>>> import numpy as np
>>> np.set_printoptions(precision=1, suppress=True, linewidth=160)
>>> def rd(a):
...     return np.round(a, 1) + 0
... 
>>> feats = np.loadtxt("w.csv", delimiter=",")
>>> rd(feats)
array([[-6. , -0.1,  1.1, -1.3, -7.8],
       [ 0. , -4.2,  2.3, -8.7,  1.2],
       [-4.9, -2.3,  2.2, -5.7, -5.8],
       [-0.3, -4.2,  2.4, -8.7,  0.9],
       [-5.8,  1.2,  0.4,  1.4, -8. ],
       [ 2.6,  3.8, -2.5,  8.2,  2.4],
       [-5.9, -0.7,  1.4, -2.4, -7.6],
       [-4.8, -2.5,  2.2, -5.9, -5.6],
       [-1.2,  4.2, -2.1,  8.3, -2.8],
       [-2.7, -3.8,  2.5, -8.2, -2.4],
       [ 0.2,  4.2, -2.3,  8.7, -1. ],
       [ 6. , -0.3, -0.9,  0.4,  8. ],
       [ 4. , -3.2,  1. , -5.8,  6.2],
       [ 5. , -2.4,  0.4, -4.1,  7.3],
       [ 5.3, -2. ,  0.1, -3.1,  7.6],
       [-2.9, -3.7,  2.5, -8. , -2.7],
       [-2.8,  3.8, -1.6,  7.2, -4.8],
       [-2.6, -3.8,  2.5, -8.2, -2.3],
       [-0.5,  4.2, -2.2,  8.5, -2. ],
       [-6. ,  0.1,  1. , -0.9, -7.9]])
>>> th = np.radians(15)
>>> R = np.eye(5)
>>> R[4, 4] = R[3, 3] = np.cos(th)
>>> R[4, 3], R[3, 4] = -np.sin(th), np.sin(th)
>>> rd(R)
array([[ 1. ,  0. ,  0. ,  0. ,  0. ],
       [ 0. ,  1. ,  0. ,  0. ,  0. ],
       [ 0. ,  0. ,  1. ,  0. ,  0. ],
       [ 0. ,  0. ,  0. ,  1. ,  0.3],
       [ 0. ,  0. ,  0. , -0.3,  1. ]])
>>> A2 = feats @ R.T
>>> np.allclose(np.linalg.norm(feats, axis=1), np.linalg.norm(A2, axis=1))
True
>>> rd(np.linalg.det(R)), rd(np.trace(R))
(np.float64(1.0), np.float64(4.9))
>>> rd(A2)
array([[-6. , -0.1,  1.1, -3.3, -7.2],
       [ 0. , -4.2,  2.3, -8.1,  3.4],
       [-4.9, -2.3,  2.2, -7. , -4.1],
       [-0.3, -4.2,  2.4, -8.2,  3.1],
       [-5.8,  1.2,  0.4, -0.7, -8. ],
       [ 2.6,  3.8, -2.5,  8.5,  0.2],
       [-5.9, -0.7,  1.4, -4.3, -6.7],
       [-4.8, -2.5,  2.2, -7.2, -3.9],
       [-1.2,  4.2, -2.1,  7.3, -4.9],
       [-2.7, -3.8,  2.5, -8.5, -0.2],
       [ 0.2,  4.2, -2.3,  8.1, -3.2],
       [ 6. , -0.3, -0.9,  2.5,  7.6],
       [ 4. , -3.2,  1. , -4. ,  7.5],
       [ 5. , -2.4,  0.4, -2. ,  8.1],
       [ 5.3, -2. ,  0.1, -1. ,  8.2],
       [-2.9, -3.7,  2.5, -8.5, -0.5],
       [-2.8,  3.8, -1.6,  5.7, -6.5],
       [-2.6, -3.8,  2.5, -8.5, -0.1],
       [-0.5,  4.2, -2.2,  7.7, -4.1],
       [-6. ,  0.1,  1. , -2.9, -7.4]])
>>> sv = 20 * 0.7 ** np.arange(3)
>>> rng = np.random.default_rng(583058)
>>> mat = rng.normal(size=(16, 3)) * rng.permutation(sv)
>>> rd(mat)
array([[ 14.5,  -4.9,  25.2],
       [ 18.8,   8.7,  27.4],
       [ 13.1,  -7.2,  13.4],
       [  6.4,  -5.2,  -4.8],
       [  0.4, -11.2,  10.1],
       [-11. ,  -7.4,  -5.1],
       [-27.1,   3.3,  22.9],
       [ -2. ,  -8.4, -15.2],
       [ -2.7,   3.1, -20.6],
       [ 28.9,  -7.6,  -2.7],
       [ -0.5,  -2.7,  19.4],
       [-35.7, -15.1,   0.5],
       [ 23.5, -11.5,  -2.9],
       [ 16.4, -12.8,  10.4],
       [ 50.9,  -2.4,   4.8],
       [-10.7,  -1.3,   6.1]])
>>> vec = np.array([-5, 3, 2])
>>> rhs = mat @ vec
>>> c, lr = np.zeros(3), 1 / np.linalg.norm(mat, 2) ** 2
>>> for i in range(20):
...     c -= lr * mat.T @ (mat @ c - rhs)
...     if i % 5 == 0: print(i, round(np.linalg.norm(mat @ c - rhs), 1))
... 
0 119.7
5 36.6
10 17.2
15 8.1
>>> rd(np.linalg.cond(mat))
np.float64(2.7)
>>> A2 = np.c_[mat[:, :1] @ np.array([[3]]), np.array([-8, -3, -6, -3, -6, -8, -8, 6, 6, -9, -8, 1, -4, -4, 9, -7])]
>>> rd(A2)
array([[  43.6,   -8. ],
       [  56.3,   -3. ],
       [  39.4,   -6. ],
       [  19.3,   -3. ],
       [   1.1,   -6. ],
       [ -33.1,   -8. ],
       [ -81.3,   -8. ],
       [  -6.1,    6. ],
       [  -8.1,    6. ],
       [  86.6,   -9. ],
       [  -1.5,   -8. ],
       [-107.2,    1. ],
       [  70.5,   -4. ],
       [  49.1,   -4. ],
       [ 152.7,    9. ],
       [ -32. ,   -7. ]])
>>> rd(np.linalg.lstsq(mat, A2[:, 0])[0])
array([3., 0., 0.])
>>> def softmax(z):
...     e = np.exp(z - z.max(axis=-1, keepdims=True))
...     return e / e.sum(axis=-1, keepdims=True)
... 
>>> rd(softmax(A2).sum(axis=1))
array([1., 1., 1., 1., 1., 1., 1., 1., 1., 1., 1., 1., 1., 1., 1., 1.])
>>> softmax(10 * A2[14])
array([1., 0.])
>>> rd(softmax(A2[14]))
array([1., 0.])
>>> att = A2 @ A2.T / np.sqrt(2)
>>> rd(softmax(att)[14] @ A2)
array([152.7,   9. ])
>>> vec = np.array([-1, -3, -3])
>>> rhs = mat @ vec
>>> rd(np.linalg.pinv(mat) @ mat)
array([[1., 0., 0.],
       [0., 1., 0.],
       [0., 0., 1.]])
>>> rd(np.linalg.lstsq(mat, rhs)[0])
array([-1., -3., -3.])
>>> try:
...     np.linalg.solve(mat, rhs)
... except np.linalg.LinAlgError as e:
...     print("failed:", e)
... 
failed: Last 2 dimensions of the array must be square
>>> rhs = rhs + 0.1 * rng.normal(size=16)
>>> rd(rhs)
array([ -75. , -127.2,  -31.6,   23.4,    3.2,   48.6,  -51.5,   72.7,   55.3,    2.1,  -49.8,   79.8,   19.7,   -9.2,  -58.4,   -3.6])
>>> c, *_ = np.linalg.lstsq(mat, rhs)
>>> [round(float(np.linalg.norm(np.linalg.solve(mat.T @ mat + lam * np.eye(3), mat.T @ rhs))), 2) for lam in (0, 1, 10, 100)]
[4.36, 4.36, 4.33, 4.11]
>>> rd(np.linalg.norm(rhs - mat @ c))
np.float64(0.4)
>>> labels = rng.permutation(3)
>>> A2 = mat[:, labels] * rng.choice([-1, 1], 3)
>>> rd(A2)
array([[ -4.9, -25.2, -14.5],
       [  8.7, -27.4, -18.8],
       [ -7.2, -13.4, -13.1],
       [ -5.2,   4.8,  -6.4],
       [-11.2, -10.1,  -0.4],
       [ -7.4,   5.1,  11. ],
       [  3.3, -22.9,  27.1],
       [ -8.4,  15.2,   2. ],
       [  3.1,  20.6,   2.7],
       [ -7.6,   2.7, -28.9],
       [ -2.7, -19.4,   0.5],
       [-15.1,  -0.5,  35.7],
       [-11.5,   2.9, -23.5],
       [-12.8, -10.4, -16.4],
       [ -2.4,  -4.8, -50.9],
       [ -1.3,  -6.1,  10.7]])
>>> U, _, Vt = np.linalg.svd(mat.T @ A2)
>>> rd(np.linalg.lstsq(mat, A2)[0])
array([[ 0.,  0., -1.],
       [ 1.,  0.,  0.],
       [ 0., -1.,  0.]])
>>> rd(U @ Vt)
array([[ 0.,  0., -1.],
       [ 1.,  0.,  0.],
       [ 0., -1.,  0.]])
>>> labels
array([1, 2, 0])
>>> M = np.array([[-3, -1, -3, 2], [5, 4, 1, 1], [4, -3, 2, 0], [-4, 0, 1, -4]])
>>> M[3] = M[2]
>>> M
array([[-3, -1, -3,  2],
       [ 5,  4,  1,  1],
       [ 4, -3,  2,  0],
       [ 4, -3,  2,  0]])
>>> hat = np.triu(np.array([[1, 1, 3, 0], [-2, -2, 3, 3], [-1, 0, -2, 0], [2, -3, 2, -1]]), 1) + np.eye(4)
>>> A2 = hat @ M @ np.linalg.inv(hat)
>>> np.trace(A2), np.trace(M)
(np.float64(3.0), np.int64(3))
>>> np.linalg.matrix_rank(A2)
np.int64(3)
>>> hat @ M - M @ hat
array([[ 17.,  -2.,  19.,   4.],
       [ 24., -23., -15., -12.],
       [  0.,  -4.,  -3.,   9.],
       [  0.,  -4.,  -3.,   9.]])
>>> A2
array([[ 14., -20.,  22.,  63.],
       [ 29., -43.,  55., 130.],
       [  4.,  -7.,  11.,  21.],
       [  4.,  -7.,  11.,  21.]])
>>> arr = np.loadtxt("block2.csv", delimiter=",")
>>> arr
array([[  0.7,  -3.1,  -9.4,  -2.4],
       [  0.4,   6.7,  -6.3,  -1.6],
       [  6.4,   4. ,  -0.9,   4.3],
       [ -2.4,   0.4,   5.6,  -7.5],
       [  8.6,  -3.4,  -7.4,   0.4],
       [  8. , -11.2,  -4.1,  -5.5]])
>>> T = np.stack([mat, -2 * mat, mat[::-1]])
>>> np.linalg.matrix_rank(T)
array([3, 3, 3])
>>> np.linalg.matrix_rank(T.reshape(3, -1))
np.int64(2)
>>> rd(np.einsum("bij,cij->bc", T, T))
array([[ 11789.4, -23578.7,   2505.7],
       [-23578.7,  47157.5,  -5011.3],
       [  2505.7,  -5011.3,  11789.4]])
>>> hat = arr @ np.linalg.solve(arr.T @ arr, arr.T)
>>> np.linalg.matrix_rank(np.eye(6) - hat)
np.int64(2)
>>> rd(hat @ arr[:, 0])
array([ 0.7,  0.4,  6.4, -2.4,  8.6,  8. ])
>>> np.allclose(hat @ hat, hat)
True
>>> X = np.eye(6, dtype=int)[rng.permutation(6)]
>>> X
array([[0, 0, 1, 0, 0, 0],
       [0, 0, 0, 1, 0, 0],
       [0, 0, 0, 0, 1, 0],
       [0, 0, 0, 0, 0, 1],
       [0, 1, 0, 0, 0, 0],
       [1, 0, 0, 0, 0, 0]])
>>> np.unravel_index(np.abs(feats).argmax(), feats.shape)
(np.int64(3), np.int64(3))
>>> rd(np.linalg.svd(feats, compute_uv=False))
array([33. , 30.2,  0. ,  0. ,  0. ])
>>> np.zeros(20, 5)
Traceback (most recent call last):
  File "<python-input-72>", line 1, in <module>
    np.zeros(20, 5)
    ~~~~~~~~^^^^^^^
TypeError: Cannot interpret '5' as a data type
>>> feats[:, 5]
Traceback (most recent call last):
  File "<python-input-73>", line 1, in <module>
    feats[:, 5]
    ~~~~~^^^^^^
IndexError: index 5 is out of bounds for axis 1 with size 5
>>> rd(np.abs(feats).max())
np.float64(8.7)
>>> feats.shape
(20, 5)
>>> rd(feats.sum(axis=1))
array([-14. ,  -9.4, -16.5, -10. , -10.7,  14.4, -15.1, -16.5,   6.4, -14.4,   9.8,  13.1,   2.2,   6.2,   8. , -14.8,   1.8, -14.3,   8. , -13.7])
>>> rd(feats.mean(axis=0))
array([-1.2, -0.6,  0.5, -1.4, -1.4])
>>> rd(feats.sum(axis=0))
array([-23.2, -11.7,  10.6, -28.1, -27.1])
>>> np.count_nonzero(feats)
np.int64(100)
>>> q, V = np.linalg.qr(X[:, :3])[0], np.linalg.qr(X[:, 3:])[0]
>>> sv = np.linalg.svd(q.T @ V, compute_uv=False)
>>> (sv > 0.9).sum()
np.int64(0)
>>> np.degrees(np.arccos(sv.clip(0, 1)))
array([90., 90., 90.])
>>> sv
array([0., 0., 0.])
>>> vec = np.array([-5, -1, 5, -3, -3, 1])
>>> rd(np.linalg.det(X))
np.float64(-1.0)
>>> 6 - np.linalg.matrix_rank(X - np.eye(6), tol=1e-8)
np.int64(1)
>>> rd(np.sort(np.abs(np.degrees(np.angle(np.linalg.eigvals(X))))))
array([  0.,  60.,  60., 120., 120., 180.])
>>> rd(np.abs(np.linalg.eigvals(X)))
array([1., 1., 1., 1., 1., 1.])
>>> rd(X.mean(axis=0))
array([0.2, 0.2, 0.2, 0.2, 0.2, 0.2])
>>> rd(np.linalg.svd(X, compute_uv=False))
array([1., 1., 1., 1., 1., 1.])
>>> np.linalg.matrix_rank(X)
np.int64(6)
>>> np.unravel_index(np.abs(X).argmax(), X.shape)
(np.int64(0), np.int64(2))
>>> X.sum(axis=1)
array([1, 1, 1, 1, 1, 1])
>>> np.abs(X).max()
np.int64(1)
>>> X.shape
(6, 6)
>>> X - X[0]
array([[ 0,  0,  0,  0,  0,  0],
       [ 0,  0, -1,  1,  0,  0],
       [ 0,  0, -1,  0,  1,  0],
       [ 0,  0, -1,  0,  0,  1],
       [ 0,  1, -1,  0,  0,  0],
       [ 1,  0, -1,  0,  0,  0]])
>>> vec = np.array([4, 8, 3, 4, 9, 4])
>>> rhs = X @ vec
>>> rhs
array([3, 4, 9, 4, 8, 4])
>>> rd(np.linalg.solve(X, -2 * rhs))
array([ -8., -16.,  -6.,  -8., -18.,  -8.])
>>> rd(np.linalg.solve(X, rhs + X[:, 0]))
array([5., 8., 3., 4., 9., 4.])
>>> data = np.array([[0, 5, 5, 0, 1, 3],
...     [0, 4, 0, 4, 4, 5],
...     [0, 2, 3, 1, 1, 0],
...     [4, 5, 0, 5, 4, 1],
...     [4, 5, 0, 5, 4, 1]])
>>> data
array([[0, 5, 5, 0, 1, 3],
       [0, 4, 0, 4, 4, 5],
       [0, 2, 3, 1, 1, 0],
       [4, 5, 0, 5, 4, 1],
       [4, 5, 0, 5, 4, 1]])
>>> vec = np.array([0, 3, 3, 0, 2, 0])
>>> h = np.maximum(data @ vec, 0)
>>> np.maximum(data @ (3 * vec), 0)
array([96, 60, 51, 69, 69])
>>> data * (h > 1e-9)[:, None]
array([[0, 5, 5, 0, 1, 3],
       [0, 4, 0, 4, 4, 5],
       [0, 2, 3, 1, 1, 0],
       [4, 5, 0, 5, 4, 1],
       [4, 5, 0, 5, 4, 1]])
>>> np.maximum(data @ vec, 0) - np.maximum(-data @ vec, 0)
array([32, 20, 17, 23, 23])
>>> A = rng.normal(size=(22, 5)) + 5 * np.array([2, 1, 0, 0, 2])
>>> rd(A)
array([[10.9,  5.7,  0.2,  0.2,  9.4],
       [11.2,  5.7,  0.8, -0.9,  8.4],
       [10.7,  4.7, -1.3, -0.2,  9.3],
       [ 8.8,  6.3, -1.6,  0.1,  9.4],
       [10.3,  5.9, -1.1, -1. ,  8.8],
       [ 9.7,  5.6, -0.6,  1.2,  9.8],
       [ 8.4,  4.9, -0.7,  1. , 10. ],
       [ 9.9,  4.7,  1.2, -1.6,  9.5],
       [ 9.5,  3.7, -0.8,  0.1, 10.6],
       [ 9.8,  4.1,  0.1,  0.5,  9.6],
       [ 9.3,  3.9,  0.1, -0.5, 10.7],
       [10.8,  5.5,  1.3,  1.1, 11.2],
       [ 8. ,  4.4, -0.2, -2.2,  9.1],
       [10.1,  3.3, -0.6, -0.6, 10.8],
       [ 8.3,  4.9,  0.3,  0.1, 10. ],
       [10.5,  5.1, -0.8,  1.6, 10.4],
       [10. ,  4.7,  0. , -1. , 10.4],
       [10.6,  5. , -1.2, -2. ,  9.2],
       [ 8.8,  4.4,  0.5, -0.2,  8.5],
       [ 9.3,  5.5,  2.8,  1.4, 10.8],
       [ 9.7,  4.7, -0.3, -0.9, 10.2],
       [10.4,  5.8, -0.7, -0.8, 10.5]])
>>> A2 = A / np.sqrt((A ** 2).mean(axis=1, keepdims=True))
>>> np.linalg.matrix_rank(A2) == np.linalg.matrix_rank(A)
np.True_
>>> rd(np.linalg.norm(A2, axis=1))
array([2.2, 2.2, 2.2, 2.2, 2.2, 2.2, 2.2, 2.2, 2.2, 2.2, 2.2, 2.2, 2.2, 2.2, 2.2, 2.2, 2.2, 2.2, 2.2, 2.2, 2.2, 2.2])
>>> np.linalg.matrix_rank(A - A.mean(axis=1, keepdims=True))
np.int64(4)
